% python3 -q
>>> import numpy as np
>>> from numpy import linalg as LA
>>> np.set_printoptions(precision=2, suppress=True, linewidth=100)
>>> rnd = lambda a: np.round(a, 2) + 0
>>> arr = np.load("layer19.npy")
>>> print(rnd(arr))
[[ 1.    0.    0.    0.    0.    0.    0.  ]
 [ 0.    1.    0.    0.    0.    0.    0.  ]
 [ 0.    0.    1.    0.    0.    0.    0.  ]
 [ 0.    0.    0.    1.    0.    0.    0.  ]
 [ 0.    0.    0.    0.    0.97  0.26  0.  ]
 [ 0.    0.    0.    0.   -0.26  0.97  0.  ]
 [ 0.    0.    0.    0.    0.    0.    1.  ]]
>>> print(rnd(arr @ arr))
[[ 1.    0.    0.    0.    0.    0.    0.  ]
 [ 0.    1.    0.    0.    0.    0.    0.  ]
 [ 0.    0.    1.    0.    0.    0.    0.  ]
 [ 0.    0.    0.    1.    0.    0.    0.  ]
 [ 0.    0.    0.    0.    0.87  0.5   0.  ]
 [ 0.    0.    0.    0.   -0.5   0.87  0.  ]
 [ 0.    0.    0.    0.    0.    0.    1.  ]]
>>> print((arr != 0).astype(int))
[[1 0 0 0 0 0 0]
 [0 1 0 0 0 0 0]
 [0 0 1 0 0 0 0]
 [0 0 0 1 0 0 0]
 [0 0 0 0 1 1 0]
 [0 0 0 0 1 1 0]
 [0 0 0 0 0 0 1]]
>>> print(np.flatnonzero(LA.matrix_power((arr != 0) + (arr.T != 0) + np.eye(7), 7)[4]))
[4 5]
>>> print(rnd(LA.svd(arr, compute_uv=False)))
[1. 1. 1. 1. 1. 1. 1.]
>>> print(rnd(LA.norm(arr, axis=0)))
[1. 1. 1. 1. 1. 1. 1.]
>>> print(rnd(LA.pinv(arr)))
[[ 1.    0.    0.    0.    0.    0.    0.  ]
 [ 0.    1.    0.    0.    0.    0.    0.  ]
 [ 0.    0.    1.    0.    0.    0.    0.  ]
 [ 0.    0.    0.    1.    0.    0.    0.  ]
 [ 0.    0.    0.    0.    0.97 -0.26  0.  ]
 [ 0.    0.    0.    0.    0.26  0.97  0.  ]
 [ 0.    0.    0.    0.    0.    0.    1.  ]]
>>> print(rnd(arr.T @ arr))
[[1. 0. 0. 0. 0. 0. 0.]
 [0. 1. 0. 0. 0. 0. 0.]
 [0. 0. 1. 0. 0. 0. 0.]
 [0. 0. 0. 1. 0. 0. 0.]
 [0. 0. 0. 0. 1. 0. 0.]
 [0. 0. 0. 0. 0. 1. 0.]
 [0. 0. 0. 0. 0. 0. 1.]]
>>> r0 = np.array([-2, 0, 1, -3, 3, 0, -1])
>>> out = arr + np.outer(r0, np.eye(7)[5])
>>> print(LA.matrix_rank(out - arr))
1
>>> print(rnd(out))
[[ 1.    0.    0.    0.    0.   -2.    0.  ]
 [ 0.    1.    0.    0.    0.    0.    0.  ]
 [ 0.    0.    1.    0.    0.    1.    0.  ]
 [ 0.    0.    0.    1.    0.   -3.    0.  ]
 [ 0.    0.    0.    0.    0.97  3.26  0.  ]
 [ 0.    0.    0.    0.   -0.26  0.97  0.  ]
 [ 0.    0.    0.    0.    0.   -1.    1.  ]]
>>> print(rnd(LA.det(out) / LA.det(arr)), rnd(1 + LA.solve(arr, r0)[5]))
1.78 1.78
>>> r0 = np.array([1, 0, -1])
>>> v = np.array([4, 2, 1, 1, -5, -4, -4])
>>> E = r0[:, None] + v[None, :]
>>> print(E)
[[ 5  3  2  2 -4 -3 -3]
 [ 4  2  1  1 -5 -4 -4]
 [ 3  1  0  0 -6 -5 -5]]
>>> print(E.sum(axis=0))
[ 12   6   3   3 -15 -12 -12]
>>> print(E.shape)
(3, 7)
>>> print(E - E[0])
[[ 0  0  0  0  0  0  0]
 [-1 -1 -1 -1 -1 -1 -1]
 [-2 -2 -2 -2 -2 -2 -2]]
>>> print(LA.matrix_rank(E))
2
>>> print(E.mean(axis=0))
[ 4.  2.  1.  1. -5. -4. -4.]
>>> print(rnd(LA.norm(E)))
15.84
>>> K = np.array([[1, -4, 16, -64],
...     [1, -3, 9, -27],
...     [1, -2, 4, -8],
...     [1, -1, 1, -1],
...     [1, 0, 0, 0],
...     [1, 1, 1, 1],
...     [1, 2, 4, 8]])
>>> print(LA.matrix_rank(K, rtol=0.1))
1
>>> print(rnd(np.abs(LA.svd(K)[2][-1])))
[0.93 0.23 0.26 0.07]
>>> out = np.c_[K[:, :1] @ np.array([[3]]), np.array([0, 3, 0, 3, 1, 3, 3])]
>>> print(out)
[[3 0]
 [3 3]
 [3 0]
 [3 3]
 [3 1]
 [3 3]
 [3 3]]
>>> print(rnd(LA.norm(out - K @ LA.lstsq(K, out)[0], axis=0)))
[0.   2.94]
>>> print(LA.matrix_rank(np.c_[K, out]))
5
>>> Uu, sig, Vt = LA.svd(K)
>>> print(np.argmax(sig[:-1] / (sig[1:] + 1e-6)) + 1)
1
>>> print(rnd(sig))
[72.88  6.9   2.67  1.41]
>>> out = Uu[:, :1] @ np.diag(sig[:1]) @ Vt[:1]
>>> print(LA.matrix_rank(K, rtol=0.05))
2
>>> print(rnd(LA.norm(K - out, 2)), rnd(sig[1]))
6.9 6.9
>>> F = np.array([[-4, -5, 1, -1, -1],
...     [-1, -4, -5, 1, -1],
...     [-1, -1, -4, -5, 1],
...     [1, -1, -1, -4, -5],
...     [-5, 1, -1, -1, -4]])
>>> print(F)
[[-4 -5  1 -1 -1]
 [-1 -4 -5  1 -1]
 [-1 -1 -4 -5  1]
 [ 1 -1 -1 -4 -5]
 [-5  1 -1 -1 -4]]
>>> r0 = np.array([-3, 1])
>>> print(np.correlate(F[0], F[2], "full"))
[-4 15 42 18  9 13  4  2  1]
>>> print(np.convolve(F[0], r0))
[12 11 -8  4  2 -1]
